In [1]: import numpy as np

In [2]: from numpy import linalg as LA

In [3]: np.set_printoptions(precision=3, suppress=True, linewidth=140, floatmode="fixed")

In [4]: M = np.array([[-1, -1, -2, -2, 0, 1, 2],
   ...:     [-2, 0, 2, -1, -2, 0, -2],
   ...:     [0, -1, -1, -1, 2, 0, -1],
   ...:     [1, 2, 0, -2, 0, -1, 0]])

In [5]: M[-1] = M[0] + 5 * M[1]

In [6]: M
Out[6]: 
array([[ -1,  -1,  -2,  -2,   0,   1,   2],
       [ -2,   0,   2,  -1,  -2,   0,  -2],
       [  0,  -1,  -1,  -1,   2,   0,  -1],
       [-11,  -1,   8,  -7, -10,   1,  -8]])

In [7]: LA.lstsq(M[:-1].T, M[-1])[2]
Out[7]: np.int32(3)

In [8]: np.abs(np.diag(LA.qr(M)[1])) > 1e-9
Out[8]: array([ True,  True,  True, False])

In [9]: [round(float(x), 3) for x in LA.svd(M, compute_uv=False)[:3]]
Out[9]: [20.418, 4.054, 2.585]

In [10]: np.argsort(-LA.norm(M, axis=0).round(6), kind="stable")[:3]
Out[10]: array([0, 4, 2])

In [11]: M2 = np.array([[6, 8, 1], [1, 8, 3]])

In [12]: F = M2.T @ M2

In [13]: F
Out[13]: 
array([[ 37,  56,   9],
       [ 56, 128,  32],
       [  9,  32,  10]])

In [14]: M2 = np.array([[3, -3, -2], [3, -3, 1], [3, -1, 0]])

In [15]: np.einsum("ik,kj->ij", F, M2)
Out[15]: 
array([[ 306, -288,  -18],
       [ 648, -584,   16],
       [ 153, -133,   14]])

In [16]: F @ M2
Out[16]: 
array([[ 306, -288,  -18],
       [ 648, -584,   16],
       [ 153, -133,   14]])

In [17]: np.einsum("ij->j", F)
Out[17]: array([102, 216,  51])

In [18]: M2.T @ F.T
Out[18]: 
array([[ 306,  648,  153],
       [-288, -584, -133],
       [ -18,   16,   14]])

In [19]: A = np.vander(np.arange(6) - 4, 4, increasing=True)

In [20]: A
Out[20]: 
array([[  1,  -4,  16, -64],
       [  1,  -3,   9, -27],
       [  1,  -2,   4,  -8],
       [  1,  -1,   1,  -1],
       [  1,   0,   0,   0],
       [  1,   1,   1,   1]])

In [21]: LA.norm(A, axis=1).argmax()
Out[21]: np.int64(0)

In [22]: np.round(LA.norm(A, 1), 3), round(float(LA.norm(A, np.inf)), 3)
Out[22]: (np.float64(101.0), 85.0)

In [23]: LA.norm(A, axis=1)
Out[23]: array([66.098, 28.636,  9.220,  2.000,  1.000,  2.000])

In [24]: round(LA.norm(A[0], 1), 3), round(LA.norm(A[0], np.inf), 3)
Out[24]: (np.float64(85.0), np.float64(64.0))

In [25]: np.round(LA.norm(A) ** 2 / LA.norm(A, 2) ** 2, 3)
Out[25]: np.float64(1.003)

In [26]: np.round(LA.norm(A, 2), 3)
Out[26]: np.float64(72.558)

In [27]: A[0] @ A[4]
Out[27]: np.int64(1)

In [28]: x0 = np.array([2, -4, -2, -4])

In [29]: target = A @ x0

In [30]: LA.solve(A.T @ A, A.T @ target)
Out[30]: array([ 2.000, -4.000, -2.000, -4.000])

In [31]: np.round(LA.pinv(A) @ A, 3) + 0
Out[31]: 
array([[1.000, 0.000, 0.000, 0.000],
       [0.000, 1.000, 0.000, 0.000],
       [0.000, 0.000, 1.000, 0.000],
       [0.000, 0.000, 0.000, 1.000]])

In [32]: target
Out[32]: array([242, 104,  34,   8,   2,  -8])

In [33]: rng = np.random.default_rng(8461)

In [34]: target = target + 0.05 * rng.normal(size=6)

In [35]: target
Out[35]: array([242.049, 103.908,  34.108,   8.060,   1.958,  -8.017])

In [36]: c, *_ = LA.lstsq(A, target)

In [37]: [round(float(LA.norm(LA.solve(A.T @ A + lam * np.eye(4), A.T @ target))), 2) for lam in (0, 1, 10, 100)]
Out[37]: [6.37, 4.81, 3.74, 3.6]

In [38]: c
Out[38]: array([ 2.025, -4.034, -2.027, -4.004])

In [39]: round(LA.norm(target - A @ c), 3)
Out[39]: np.float64(0.154)

In [40]: c.round()
Out[40]: array([ 2.000, -4.000, -2.000, -4.000])
